$ ipython --no-banner

In [1]: import numpy as np

In [2]: np.set_printoptions(precision=1, suppress=True, linewidth=140, sign=" ")

In [3]: M = np.loadtxt("out6.csv", delimiter=",")

In [4]: M
Out[4]: 
array([[ 0.,  0.,  0.,  0.],
       [ 0.,  3.,  0.,  0.],
       [ 3., -2.,  2.,  0.],
       [-1., -1., -1., -2.]])

In [5]: W1 = np.array([[5, 0, 4, 3], [3, 0, 4, -3], [4, 3, -1, -5], [-2, -1, 3, -5]])

In [6]: b = np.array([-1, -2, 1, 1])

In [7]: H = np.maximum(M @ W1 + b, 0)

In [8]: (H > 0).mean(axis=0)
Out[8]: array([ 0.5,  0.2,  0.8,  0.8])

In [9]: np.linalg.matrix_rank(H)
Out[9]: np.int64(4)

In [10]: C = np.array([[-2, -2], [-1, -1], [-2, -3], [-2, 3]])

In [11]: H @ C
Out[11]: 
array([[ -4.,   0.],
       [-42., -55.],
       [-54., -27.],
       [-32.,  48.]])

In [12]: U, sigma, Vh = np.linalg.svd(M)

In [13]: evecs = Vh[:(sigma > 1e-8).sum()]

In [14]: rng = np.random.default_rng(55)

In [15]: vec = M[2] + 3 * M[3] + rng.integers(2) * np.eye(4)[1]

In [16]: print(vec)
[ 0. -4. -1. -6.]

In [17]: print(np.allclose(evecs.T @ evecs @ vec, vec))
True

In [18]: W0 = np.load("block17.npy")

In [19]: W0
Out[19]: 
array([[ 6,  7,  3],
       [ 2,  3,  3],
       [ 0,  0,  0],
       [ 0,  0,  0],
       [ 4,  4,  0],
       [ 2,  3,  3],
       [ 0,  0,  0],
       [ 4,  4,  0],
       [ 3,  3,  1],
       [ 0,  0,  0],
       [ 4,  4,  0]])

In [20]: # rows 2 and 3 are equal

In [21]: vec = np.array([0, 1, -3])

In [22]: y = W0 @ vec

In [23]: np.round(np.linalg.pinv(W0) @ W0, 1) + 0
Out[23]: 
array([[ 1.,  0.,  0.],
       [ 0.,  1.,  0.],
       [ 0.,  0.,  1.]])

In [24]: np.round(np.linalg.lstsq(W0, y)[0], 1) + 0
Out[24]: array([ 0.,  1., -3.])

In [25]: np.round(np.linalg.solve(W0.T @ W0, W0.T @ y), 1) + 0
Out[25]: array([ 0.,  1., -3.])

In [26]: y = y + 0.1 * rng.normal(size=11)

In [27]: print(y.round(1) + 0)
[-2.3 -6.   0.1 -0.1  4.  -5.9 -0.1  4.1  0.2  0.   4.2]

In [28]: b, *_ = np.linalg.lstsq(W0, y)

In [29]: [round(float(np.linalg.norm(np.linalg.solve(W0.T @ W0 + lam * np.eye(3), W0.T @ y))), 2) for lam in (0, 1, 10, 100)]
Out[29]: [2.91, 2.69, 1.73, 0.38]

In [30]: round(np.linalg.norm(y - W0 @ b), 1)
Out[30]: np.float64(0.4)
